>>> import numpy as np
>>> np.set_printoptions(precision=1, suppress=True, linewidth=200, sign=" ")
>>> F = np.load("out2.npy")
>>> F
array([[ 8.3,  3.6, -0.4,  0.6, -0.3,  4.8,  8. ,  1.4,  5.5,  1.9,  8.7],
       [ 8.3,  3.8,  0.2,  1.1, -0.4,  4.3,  7.6,  1.2,  5.4,  1.7,  9.2],
       [ 8.2,  4.3,  0.1,  1.3, -0.1,  4.1,  7.5,  1.1,  4.9,  1.9,  9.5],
       [ 7.7,  4.1,  0.3,  1. , -0.1,  4.5,  8.2,  1.4,  5.4,  2.3,  8.4],
       [ 7.4,  3.9,  0.1,  0.9,  0.2,  4. ,  8.2,  0.8,  5.2,  1.6,  9.2],
       [ 7.6,  3.8,  0.3,  1. , -0.2,  4.3,  8.1,  1.5,  4.9,  1.9,  9.1],
       [ 8.1,  4.4,  0.3,  1.3,  0.1,  4.5,  8.3,  0.4,  5.3,  2.2,  9.3],
       [ 7.9,  4.4, -0.7,  1.1, -0.4,  4.2,  7.8,  1. ,  5.3,  2.2,  9.1],
       [ 8.4,  4.3, -0.2,  1.5, -0.2,  3.9,  8.2,  0.9,  4.9,  1.7,  9. ],
       [ 8. ,  4.7,  0. ,  0.4,  0.2,  4. ,  7.7,  1.4,  4.9,  1.9,  9.1],
       [ 8.2,  3.3, -0.1,  1. , -0.3,  4.2,  8.1,  0.5,  5.2,  2.2,  8.7],
       [ 7.8,  4.1, -0.5,  1. ,  0.2,  4.4,  7.7,  0.7,  5.3,  2. ,  9.1],
       [ 8. ,  3.5, -0.4,  1.2, -0.6,  4.1,  7.4,  1.4,  5.2,  2. ,  8.5],
       [ 7.6,  4.5, -0.6,  1.1,  0.3,  3.7,  8.2,  0.7,  4.9,  2.5,  9.6],
       [ 8.2,  4. , -0.1,  1.3,  0.4,  4.4,  7.6,  1.3,  5.5,  1.9,  8.7],
       [ 8.2,  4.2,  0.1,  0.4, -0.3,  4.5,  7.7,  1. ,  4.7,  2.4,  8.9],
       [ 1. ,  3.4,  7.1,  4.6,  7.8,  8.5,  9.1,  5.2,  2.3,  8.5,  3.7],
       [ 1. ,  3.2,  7.3,  5.2,  8.2,  7.9,  8.9,  4.5,  2.3,  9.3,  2.8],
       [ 0.6,  2.9,  7.4,  4.8,  8.1,  7.8,  8.9,  5.1,  2. ,  9.1,  3.1],
       [ 1.3,  3.1,  6.6,  4.9,  8.4,  7.9,  8.9,  5.4,  2. ,  9.4,  3.2],
       [ 0.9,  2.8,  6.6,  5.4,  8. ,  8.1,  8.5,  4.9,  1.7,  8.6,  3. ],
       [ 1.1,  3.1,  6.9,  4.7,  8.3,  7.7,  9.1,  5. ,  2.2,  9.1,  3.5],
       [ 1.4,  2.6,  6.9,  4.7,  8.5,  8. ,  9.6,  4.6,  1.4,  8.6,  3.4],
       [ 1.4,  3.4,  7. ,  5.4,  8.3,  7.9,  8.8,  4.7,  2. ,  9.1,  3.1],
       [ 0.9,  2.6,  6.8,  5.2,  8.1,  8.2,  9.1,  5.1,  1.5,  9.1,  3.1],
       [ 1.1,  2.8,  7. ,  4.7,  8. ,  8.1,  9.1,  5.2,  1.5,  8.9,  3.4],
       [ 1. ,  3.2,  7. ,  5.1,  7.8,  7.7,  9.1,  4.9,  1.5,  8.9,  3. ],
       [ 1.2,  3.1,  6.9,  4.9,  7.4,  8.4,  9.4,  4.5,  1.9,  8.7,  2.9],
       [ 0.6,  3.1,  7.1,  4.7,  7.8,  8. ,  9.3,  4.8,  1.7,  9.3,  3. ],
       [ 1. ,  3.6,  6.7,  4.8,  7.7,  7.9,  9.3,  4.9,  2.2,  9.1,  2.8],
       [ 1.4,  3. ,  6.8,  5.2,  8.3,  8.2,  9.3,  5.7,  1.6,  9.2,  2.9],
       [ 0.8,  2.8,  7.2,  4.8,  7.7,  8.3,  9.1,  4.7,  2.2,  9. ,  2.9]])
>>> Ac = F - F.mean(axis=0)
>>> U, sig, Vh = np.linalg.svd(Ac, full_matrices=False)
>>> np.linalg.matrix_rank(Ac)
np.int64(11)
>>> np.abs(U[:, 0]).argmax()
np.int64(30)
>>> np.searchsorted(np.cumsum(sig ** 2) / (sig ** 2).sum(), 0.9) + 1
np.int64(1)
>>> np.round(np.abs(Vh[-1]), 1) + 0
array([ 0.1,  0.2,  0.1,  0.3,  0.3,  0. ,  0.2,  0.2,  0.2,  0.5,  0.6])
>>> Vh[0] * np.sign(Vh[0, np.abs(Vh[0]).argmax()])
array([-0.4, -0.1,  0.4,  0.2,  0.5,  0.2,  0.1,  0.2, -0.2,  0.4, -0.3])
>>> sig
array([ 49.5,   2.3,   2. ,   1.9,   1.8,   1.6,   1.5,   1.4,   1.2,   1.1,   0.9])
>>> x = np.array([3, 1, 1, 3, 2, 1, 1, 0, 0, 1, 1])
>>> h = np.maximum(F @ x, 0)
>>> np.tanh(F @ x)
array([ 1.,  1.,  1.,  1.,  1.,  1.,  1.,  1.,  1.,  1.,  1.,  1.,  1.,  1.,  1.,  1.,  1.,  1.,  1.,  1.,  1.,  1.,  1.,  1.,  1.,  1.,  1.,  1.,  1.,  1.,  1.,  1.])
>>> F.T @ h
array([  8130.9,   7073.4,   8066.8,   6675.7,   9331.9,  13082.2,  17473.1,   6700.4,   6647.7,  12284.7,  11425.5])
>>> x = np.array([-8, -2, 6, 5, -2, 5, 1, -4, 0, 8, -6])
>>> y = F @ x
>>> beta, lr = np.zeros(11), 1 / np.linalg.norm(F, 2) ** 2
>>> for i in range(20):
...     beta -= lr * F.T @ (F @ beta - y)
...     if i % 5 == 0: print(i, round(np.linalg.norm(F @ beta - y), 1))
... 
0 398.8
5 92.6
10 29.5
15 21.8
>>> round(np.linalg.cond(F), 1)
np.float64(85.5)
>>> r0, v = F[26], F[9]
>>> np.round(r0 @ r0, 1)
np.float64(403.7)
>>> pr = (r0 @ v) / (r0 @ r0) * r0
>>> v - pr
array([ 7.5,  3.2, -3.2, -1.9, -3.4,  0.5,  3.5, -0.9,  4.2, -2.2,  7.7])
>>> pr
array([ 0.5,  1.5,  3.2,  2.3,  3.6,  3.5,  4.2,  2.3,  0.7,  4.1,  1.4])
>>> np.round((v - pr) @ r0, 1)
np.float64(0.0)
>>> cent = F[[29, 18]].astype(float)
>>> for _ in range(3):
...     z = np.linalg.norm(F[:, None] - cent, axis=-1).argmin(axis=1)
...     cent = np.array([F[z == j].mean(axis=0) for j in range(2)])
... 
>>> z
array([ 0,  0,  0,  0,  0,  0,  0,  0,  0,  0,  0,  0,  0,  0,  0,  0,  1,  1,  1,  1,  1,  1,  1,  1,  1,  1,  1,  1,  1,  1,  1,  1])
>>> np.abs(cent[1] - cent[0]).argmax()
np.int64(4)
>>> cent[1] - cent[0]
array([-7. , -1. ,  7.1,  3.9,  8.1,  3.8,  1.2,  3.9, -3.3,  7. , -5.9])
>>> cent
array([[ 8. ,  4.1, -0.1,  1. , -0.1,  4.2,  7.9,  1. ,  5.2,  2. ,  9. ],
       [ 1. ,  3. ,  7. ,  4.9,  8. ,  8. ,  9.1,  5. ,  1.9,  9. ,  3.1]])
>>> rng = np.random.default_rng(36)
>>> ang = np.sort(rng.uniform(-2, 2, 38))
>>> arr = np.c_[ang, ang ** 2, ang ** 3] @ np.array([[-2, 1, 2, 2, 1, -1, -1, -1],
...     [3, 2, -1, -2, -3, 1, -3, -3],
...     [2, 2, 3, 3, 2, -1, 0, -1]])
>>> arr.round(1) + 0
array([[  0.8,  -8.6, -28.6, -32.2, -27. ,  12.6,  -9.1,  -2.1],
       [  1.3,  -7.7, -26.1, -29.5, -24.8,  11.6,  -8.4,  -2.1],
       [  2.4,  -5.3, -19.8, -22.5, -19. ,   9. ,  -6.6,  -2. ],
       [  3.1,  -3.2, -13.7, -15.8, -13.4,   6.4,  -4.7,  -1.8],
       [  3.3,  -2.6, -11.7, -13.5, -11.5,   5.5,  -4. ,  -1.6],
       [  3.3,  -2.2, -10.4, -12.1, -10.3,   5. ,  -3.6,  -1.5],
       [  3.3,  -1.8,  -9.1, -10.6,  -9.1,   4.4,  -3.2,  -1.4],
       [  3.2,  -1.5,  -7.9,  -9.2,  -7.9,   3.9,  -2.7,  -1.3],
       [  3. ,  -1. ,  -6.2,  -7.2,  -6.2,   3.1,  -2.1,  -1. ],
       [  2.8,  -0.8,  -5.1,  -5.9,  -5.1,   2.6,  -1.6,  -0.8],
       [  2.8,  -0.7,  -4.8,  -5.6,  -4.8,   2.5,  -1.5,  -0.8],
       [  2.7,  -0.7,  -4.6,  -5.4,  -4.6,   2.3,  -1.4,  -0.8],
       [  2.7,  -0.7,  -4.4,  -5.2,  -4.4,   2.3,  -1.4,  -0.7],
       [  2.1,  -0.4,  -2.8,  -3.3,  -2.7,   1.5,  -0.7,  -0.4],
       [  1.2,  -0.2,  -1.2,  -1.3,  -1. ,   0.6,  -0.1,   0. ],
       [  1.2,  -0.2,  -1.2,  -1.3,  -1. ,   0.6,  -0.1,   0. ],
       [  1.1,  -0.2,  -1.1,  -1.2,  -0.9,   0.6,  -0.1,   0. ],
       [  1. ,  -0.2,  -1. ,  -1.1,  -0.9,   0.5,   0. ,   0. ],
       [  0.8,  -0.2,  -0.8,  -0.9,  -0.6,   0.4,   0. ,   0.1],
       [  0.4,  -0.1,  -0.4,  -0.4,  -0.2,   0.2,   0.1,   0.1],
       [  0.2,  -0.1,  -0.2,  -0.2,  -0.1,   0.1,   0.1,   0.1],
       [  0.1,  -0.1,  -0.1,  -0.1,  -0.1,   0.1,   0.1,   0.1],
       [ -0.1,   0. ,   0.1,   0.1,   0. ,   0. ,  -0.1,  -0.1],
       [ -0.2,   0.2,   0.3,   0.3,   0.1,  -0.1,  -0.2,  -0.2],
       [ -0.3,   0.4,   0.5,   0.4,   0.1,  -0.2,  -0.4,  -0.4],
       [ -0.1,   1.1,   1. ,   0.8,   0. ,  -0.3,  -1.1,  -1.2],
       [  0.1,   1.4,   1.2,   1. ,   0. ,  -0.4,  -1.4,  -1.5],
       [  0.4,   1.9,   1.6,   1.2,  -0.1,  -0.5,  -1.8,  -2.1],
       [  0.9,   2.6,   2.1,   1.6,  -0.1,  -0.6,  -2.3,  -2.7],
       [  3.5,   5.5,   4.4,   3.3,   0.1,  -1.1,  -4.3,  -5.5],
       [  5. ,   7.2,   5.8,   4.5,   0.3,  -1.4,  -5.3,  -6.9],
       [ 10.5,  12.8,  10.9,   8.6,   1.5,  -2.6,  -8.3, -11.6],
       [ 11. ,  13.2,  11.3,   9. ,   1.6,  -2.7,  -8.5, -12. ],
       [ 12.1,  14.4,  12.4,   9.9,   1.9,  -3. ,  -9. , -12.9],
       [ 12.5,  14.8,  12.8,  10.3,   2.1,  -3.1,  -9.2, -13.3],
       [ 14.6,  16.8,  14.8,  11.9,   2.7,  -3.6, -10.1, -14.9],
       [ 15.4,  17.6,  15.5,  12.6,   3. ,  -3.8, -10.5, -15.5],
       [ 16.1,  18.3,  16.2,  13.2,   3.2,  -4. , -10.8, -16. ]])
>>> T = arr.reshape(38, 2, -1)
>>> np.einsum("ihd,jhd->hij", T, T).shape
(2, 38, 38)
>>> r0 = np.array([0, -2, 3])
>>> np.polyval(r0, arr[26])
array([ 2.8,  0.2,  0.5,  1.1,  3. ,  3.8,  5.8,  6.1])
>>> np.correlate(arr[26], arr[1], "full")
array([ -0.2,  -3.7, -13.3,   1.7, -30.9, -62.2, -91.1, -60.3, -25.2,  23. ,  90.5,  84.3,  50.1,   9.9,  -2. ])
>>> np.convolve(arr[26], r0)
array([ 0. , -0.2, -2.5,  1.7,  1.8,  2.9,  0.8,  1.6, -1.1, -4.6])
>>> cent = arr[[15, 10]].astype(float)
>>> for _ in range(3):
...     z = np.linalg.norm(arr[:, None] - cent, axis=-1).argmin(axis=1)
...     cent = np.array([arr[z == j].mean(axis=0) for j in range(2)])
... 
>>> z
array([ 1,  1,  1,  1,  1,  1,  1,  1,  1,  1,  1,  1,  1,  0,  0,  0,  0,  0,  0,  0,  0,  0,  0,  0,  0,  0,  0,  0,  0,  0,  0,  0,  0,  0,  0,  0,  0,  0])
>>> cent[1] - cent[0]
array([ -1.7,  -7.9, -15.8, -16.6, -11.7,   6.4,  -0.5,   3.3])
>>> np.abs(cent[1] - cent[0]).argmax()
np.int64(3)
>>> cov = np.cov(arr, rowvar=False)
>>> np.polyfit(arr[:, 3], arr[:, 5], 1)
array([-0.4,  0.3])
>>> Ac = arr - arr.mean(axis=0)
>>> U, sig, Vh = np.linalg.svd(Ac, full_matrices=False)
>>> np.round((sig ** 2).sum() ** 2 / (sig ** 4).sum(), 1)
np.float64(1.3)
>>> Vh[0] * np.sign(Vh[0, np.abs(Vh[0]).argmax()])
array([ 0.2,  0.3,  0.6,  0.6,  0.4, -0.2, -0.1, -0.2])
>>> np.round(Ac.mean(axis=0), 1) + 0
array([ 0.,  0.,  0.,  0.,  0.,  0.,  0.,  0.])
>>> np.abs(Vh[0]).argmax()
np.int64(3)
>>> A = np.loadtxt("layer2.csv", delimiter=",")
>>> A
array([[-5.,  2.,  3., -1., -3.,  2., -2.,  0.],
       [ 0.,  0.,  0.,  0.,  0.,  0.,  0.,  0.],
       [-4., -5.,  2.,  3., -3., -1.,  0.,  5.],
       [ 3., -3., -2., -2., -1.,  2., -1.,  0.],
       [-2., -6., -1.,  3.,  1., -3.,  4.,  1.],
       [-8., -7.,  3.,  2., -5., -2., -3.,  3.],
       [-2.,  3.,  1., -1., -1.,  2.,  0.,  3.],
       [ 1., -7., -3., -2.,  1.,  0.,  1.,  0.],
       [-4., -3.,  0.,  2.,  0., -1.,  4.,  4.],
       [-2., -4., -2.,  1., -1., -3.,  0.,  3.],
       [-1., -6.,  0., -2., -3.,  2., -3.,  4.],
       [ 0., -3., -2., -1., -3.,  2.,  0.,  5.],
       [-2., -9.,  0., -1., -1.,  1.,  0.,  3.],
       [-6., -3.,  5.,  1., -4.,  1., -3.,  0.],
       [-2., -4., -2.,  1., -1., -3.,  0.,  3.]])
>>> D = np.linalg.norm(F[:, None] - F[None], axis=-1)
>>> D[:5, :5]
array([[ 0. ,  1.2,  1.8,  1.3,  1.7],
       [ 1.2,  0. ,  0.9,  1.4,  1.4],
       [ 1.8,  0.9,  0. ,  1.7,  1.4],
       [ 1.3,  1.4,  1.7,  0. ,  1.4],
       [ 1.7,  1.4,  1.4,  1.4,  0. ]])
>>> np.flatnonzero(D[2] < D.mean() / 2)
array([  0,   1,   2,   3,   4,   5,   6,   7,   8,   9,  10,  11,  12,  13,  14,  15])
>>> np.linalg.norm(F - F.mean(axis=0), axis=1)
array([ 9. ,  9.1,  8.9,  8.1,  8.7,  8.4,  8.7,  9.1,  9.1,  8.8,  8.9,  8.8,  8.9,  8.9,  8.5,  8.7,  8.4,  9.1,  9.1,  8.9,  8.7,  8.6,  8.6,  8.8,  9.1,  8.7,  8.7,  8.4,  9. ,  8.5,  9.2,  8.8])
>>> D[2]
array([  1.8,   0.9,   0. ,   1.7,   1.4,   1.2,   1.3,   1.2,   1. ,   1.2,   1.6,   1.2,   1.5,   1.5,   1.2,   1.3,  17.3,  18. ,  18. ,  17.8,  17.6,  17.5,  17.5,  17.7,  18. ,  17.6,  17.6,
        17.3,  17.9,  17.5,  18.1,  17.7])
>>> D.shape
(32, 32)
